>>> import numpy as np
>>> from numpy import linalg as LA
>>> np.set_printoptions(suppress=True, linewidth=100)
>>> def tidy(a):
...     return np.round(a, 3) + 0
... 
>>> E = np.loadtxt("layer13.csv", delimiter=",")
>>> E
array([[ 5.,  3.,  1.,  3.,  3.,  5.,  1.,  1.,  5.,  3.,  1.],
       [ 2.,  2.,  2.,  1.,  2.,  1.,  5.,  1.,  1.,  1.,  1.],
       [ 4.,  4.,  2.,  5.,  1.,  5.,  0.,  4.,  0.,  0.,  3.],
       [ 1.,  0.,  4.,  4.,  2.,  0.,  5.,  0.,  1.,  2.,  2.],
       [ 4.,  4.,  3.,  1.,  0.,  3.,  3.,  3.,  4.,  2.,  0.],
       [ 4.,  4.,  2.,  2.,  0.,  1.,  0.,  1.,  0.,  2.,  1.],
       [ 3.,  5.,  5.,  1.,  3.,  0.,  5.,  0.,  0.,  0.,  0.],
       [ 3.,  2.,  1.,  0.,  5.,  3.,  5.,  0.,  5.,  2.,  2.],
       [ 3.,  3.,  4.,  2.,  3.,  0.,  1.,  3.,  1.,  0.,  2.],
       [ 0.,  0.,  0.,  0.,  0.,  0.,  0.,  0.,  0.,  2., -3.],
       [ 0.,  0.,  0.,  0.,  0.,  0.,  0.,  0.,  0.,  1.,  2.]])
>>> Uu, s, VT = LA.svd(E)
>>> np.argmax(s[:-1] / (s[1:] + 1e-6)) + 1
np.int64(10)
>>> B = Uu[:, :10] @ np.diag(s[:10]) @ VT[:10]
>>> LA.matrix_rank(B)
np.int64(10)
>>> LA.matrix_rank(E, rtol=0.05)
np.int64(9)
>>> tidy(LA.norm(E - B) / LA.norm(E))
np.float64(0.001)
>>> tidy(np.abs(E - B).max())
np.float64(0.008)
>>> round(np.log10(LA.cond(E)))
3
>>> LA.matrix_rank(E, rtol=0.1)
np.int64(8)
>>> np.argsort(-LA.norm(E, axis=0).round(6), kind="stable")[:3]
array([6, 0, 1])
>>> [round(float(x), 3) for x in LA.svd(E, compute_uv=False)[:3]]
[22.837, 9.315, 8.127]
>>> rng = np.random.default_rng(34363)
>>> z = rng.permutation(11)
>>> z
array([ 1,  7,  8,  6,  0,  9,  5,  4,  3,  2, 10])
>>> B = E[z][:, z]
>>> B
array([[ 2.,  1.,  1.,  5.,  2.,  1.,  1.,  2.,  1.,  2.,  1.],
       [ 2.,  0.,  5.,  5.,  3.,  2.,  3.,  5.,  0.,  1.,  2.],
       [ 3.,  3.,  1.,  1.,  3.,  0.,  0.,  3.,  2.,  4.,  2.],
       [ 5.,  0.,  0.,  5.,  3.,  0.,  0.,  3.,  1.,  5.,  0.],
       [ 3.,  1.,  5.,  1.,  5.,  3.,  5.,  3.,  3.,  1.,  1.],
       [ 0.,  0.,  0.,  0.,  0.,  2.,  0.,  0.,  0.,  0., -3.],
       [ 4.,  1.,  0.,  0.,  4.,  2.,  1.,  0.,  2.,  2.,  1.],
       [ 4.,  3.,  4.,  3.,  4.,  2.,  3.,  0.,  1.,  3.,  0.],
       [ 0.,  0.,  1.,  5.,  1.,  2.,  0.,  2.,  4.,  4.,  2.],
       [ 4.,  4.,  0.,  0.,  4.,  0.,  5.,  1.,  5.,  2.,  3.],
       [ 0.,  0.,  0.,  0.,  0.,  1.,  0.,  0.,  0.,  0.,  2.]])
>>> tidy(np.sort(np.abs(LA.eigvals(B))))
array([ 0.233,  1.502,  2.019,  2.646,  2.646,  2.714,  3.469,  3.65 ,  3.65 ,  4.665, 21.36 ])
>>> tidy(LA.det(B)), tidy(LA.det(E[z]))
(np.float64(-61915.0), np.float64(-61915.0))
